% python3 -q
>>> import numpy as np
>>> np.set_printoptions(precision=2, suppress=True, linewidth=100, sign=" ")
>>> M = np.loadtxt("sample19.csv", delimiter=",")
>>> M
array([[  3.12,  -6.57,  -2.37,   8.76],
       [  1.65,  -3.93,  -0.51,  -1.35],
       [ 11.58,  -3.7 ,  -5.48,   0.28],
       [  2.25, -10.37,  -7.26,   5.72]])
>>> M2 = np.linalg.inv(M)
>>> (np.abs(M2) > 1e-9).astype(int)
array([[ 1,  1,  1,  1],
       [ 1,  1,  1,  1],
       [ 1,  1,  1,  1],
       [ 1,  1,  1,  1]])
>>> np.round(M @ M2, 2) + 0
array([[ 1.,  0.,  0.,  0.],
       [ 0.,  1.,  0.,  0.],
       [ 0.,  0.,  1.,  0.],
       [ 0.,  0.,  0.,  1.]])
>>> np.linalg.inv(M2)
array([[  3.12,  -6.57,  -2.37,   8.76],
       [  1.65,  -3.93,  -0.51,  -1.35],
       [ 11.58,  -3.7 ,  -5.48,   0.28],
       [  2.25, -10.37,  -7.26,   5.72]])
>>> np.round(np.linalg.cond(M), 2)
np.float64(8.0)
>>> round(np.linalg.det(M) * np.linalg.det(M2), 2)
np.float64(1.0)
>>> x0 = np.array([3, -1, 3, -1])
>>> h = np.maximum(M @ x0, 0)
>>> M.T @ h
array([ 266.06, -114.95, -123.6 ,   -5.14])
>>> np.flatnonzero(h > 1e-9)
array([ 0,  1,  2])
>>> h
array([  0.06,   8.7 ,  21.72,   0.  ])
>>> np.tanh(M @ x0)
array([ 0.06,  1.  ,  1.  , -1.  ])
>>> np.maximum(M @ x0, 0) - np.maximum(-M @ x0, 0)
array([  0.06,   8.7 ,  21.72, -10.38])
>>> M * (h > 1e-9)[:, None]
array([[ 3.12, -6.57, -2.37,  8.76],
       [ 1.65, -3.93, -0.51, -1.35],
       [11.58, -3.7 , -5.48,  0.28],
       [ 0.  , -0.  , -0.  ,  0.  ]])
>>> feats = np.array([[3, 4, 5], [6, 7, 8], [9, 10, 11]])
>>> # rank 2
>>> rank = np.linalg.matrix_rank(feats)
>>> rank
np.int64(2)
>>> N = np.linalg.svd(feats)[2][rank:].T
>>> np.linalg.matrix_rank(feats.T @ feats), np.linalg.matrix_rank(feats @ feats.T)
(np.int64(2), np.int64(2))
>>> N.shape
(3, 1)
>>> [int(np.linalg.matrix_rank(feats[:, :j + 1])) for j in range(3)]
[1, 2, 2]
>>> M2 = feats / np.sqrt((feats ** 2).mean(axis=1, keepdims=True))
>>> np.linalg.matrix_rank(feats - feats.mean(axis=1, keepdims=True))
np.int64(1)
>>> feats - feats.mean(axis=1, keepdims=True)
array([[-1.,  0.,  1.],
       [-1.,  0.,  1.],
       [-1.,  0.,  1.]])
>>> M2[1]
array([ 0.85,  0.99,  1.14])
>>> proj = np.triu(np.array([[-1, 1, -1], [-1, -2, 1], [1, 1, -1]]), 1) + np.eye(3)
>>> M2 = proj @ feats @ np.linalg.inv(proj)
>>> proj @ feats - feats @ proj
array([[-3., -6., -4.],
       [ 9.,  4., 10.],
       [ 0., -9., -1.]])
>>> np.round(np.linalg.det(M2), 2)
np.float64(-0.0)
>>> np.round(np.poly(M2), 2) + 0
array([  1., -21., -18.,   0.])
>>> t3 = np.stack([feats, 3 * feats, feats[::-1]])
>>> np.einsum("bij,cij->bc", t3, t3)
array([[  501,  1503,   393],
       [ 1503,  4509,  1179],
       [  393,  1179,   501]])
>>> t3.shape
(3, 3, 3)
>>> np.round(np.linalg.det(t3), 2) + 0
array([ 0.,  0.,  0.])
>>> np.linalg.norm(t3, axis=(1, 2))
array([ 22.38,  67.15,  22.38])
>>> np.argsort(-np.linalg.norm(feats, axis=0).round(6), kind="stable")[:3]
array([ 2,  1,  0])
>>> np.linalg.matrix_rank(feats, rtol=0.1)
np.int64(1)
>>> X = np.array([[-1, -2, -2, 0], [0, -2, 1, -2], [0, 0, 1, 2], [0, 0, 0, -2]])
>>> X
array([[-1, -2, -2,  0],
       [ 0, -2,  1, -2],
       [ 0,  0,  1,  2],
       [ 0,  0,  0, -2]])
>>> x0 = np.array([-1, 0, -2, -3])
>>> h = np.maximum(X @ x0, 0)
>>> X.T @ h
array([ -5, -18,  -6, -20])
>>> np.tanh(X @ x0)
array([ 1.,  1., -1.,  1.])
>>> rng = np.random.default_rng(34)
>>> lab = rng.permutation(4)
>>> lab
array([ 3,  1,  2,  0])
>>> M2 = X[lab][:, lab]
>>> np.diag(M2)
array([-2, -2,  1, -1])
>>> np.allclose(M2, X)
False
>>> np.sort(np.abs(np.linalg.eigvals(M2)))
array([ 1.,  1.,  2.,  2.])
>>> vals, V = np.linalg.eig(X)
>>> np.sort(np.linalg.eigvals(X.T))
array([-2., -2., -1.,  1.])
>>> np.prod(vals)
np.float64(-4.0)
>>> X @ V[:, 0] - vals[0] * V[:, 0]
array([ 0.,  0.,  0.,  0.])
>>> M2 = X + rng.integers(-2, 3, (4, 3)) @ rng.integers(-2, 3, (3, 4))
>>> M2
array([[-2,  3, -7,  2],
       [-4, -2,  1,  1],
       [-1,  1,  0, -1],
       [-1, -3,  3,  0]])
>>> np.round(np.linalg.svd(M2 - X, compute_uv=False), 2) + 0
array([ 8.4 ,  5.96,  2.99,  0.  ])
>>> C = np.array([[2, -1, -1], [-2, -1, 3], [3, -3, 2]])
>>> K = (rng.random((19, 3)) < 0.25) @ C
>>> K
array([[ 0,  0,  0],
       [ 2, -1, -1],
       [ 2, -1, -1],
       [ 0,  0,  0],
       [ 2, -1, -1],
       [ 2, -1, -1],
       [ 0,  0,  0],
       [ 3, -3,  2],
       [ 3, -3,  2],
       [ 0,  0,  0],
       [ 3, -3,  2],
       [ 2, -1, -1],
       [ 0,  0,  0],
       [ 5, -4,  1],
       [ 0,  0,  0],
       [ 3, -3,  2],
       [ 0,  0,  0],
       [ 1, -4,  5],
       [ 0,  0,  0]])
>>> Ac = (K - K.mean(axis=0)) / K.std(axis=0)
>>> Ac.std(axis=0)
array([ 1.,  1.,  1.])
>>> np.argwhere(np.abs(Ac) > 2)
array([[ 13,   0],
       [ 17,   2]])
>>> coef = np.linalg.lstsq(np.delete(Ac, 0, axis=1), Ac[:, 0])[0]
>>> coef
array([-1.45, -0.83])
>>> np.abs(coef).argmax()
np.int64(0)
>>> Ac = K - K.mean(axis=1)
Traceback (most recent call last):
  File "<python-input-71>", line 1, in <module>
    Ac = K - K.mean(axis=1)
         ~~^~~~~~~~~~~~~~~~
ValueError: operands could not be broadcast together with shapes (19,3) (19,) 
>>> Ac = K - K.mean(axis=0)
>>> U, sv, Vh = np.linalg.svd(Ac, full_matrices=False)
>>> round(float((sv ** 2).sum() ** 2 / (sv ** 4).sum()), 2)
1.61
>>> np.round(sv ** 2 / (sv ** 2).sum(), 2) + 0
array([ 0.75,  0.25,  0.  ])
>>> C2 = np.cov(K, rowvar=False)
>>> np.polyfit(K[:, 2], K[:, 0], 1)
array([ 0.25,  1.35])
>>> C2
array([[ 2.26, -1.84,  0.6 ],
       [-1.84,  2.23, -1.73],
       [ 0.6 , -1.73,  2.37]])
>>> np.argsort(-K.std(axis=0).round(6), kind="stable")
array([ 2,  0,  1])
>>> M2 = np.array([[-2, -1], [0, -1], [0, -2]])
>>> np.einsum("ij,ij->i", K, K)
array([  0,   6,   6,   0,   6,   6,   0,  22,  22,   0,  22,   6,   0,  42,   0,  22,   0,  42,
         0])
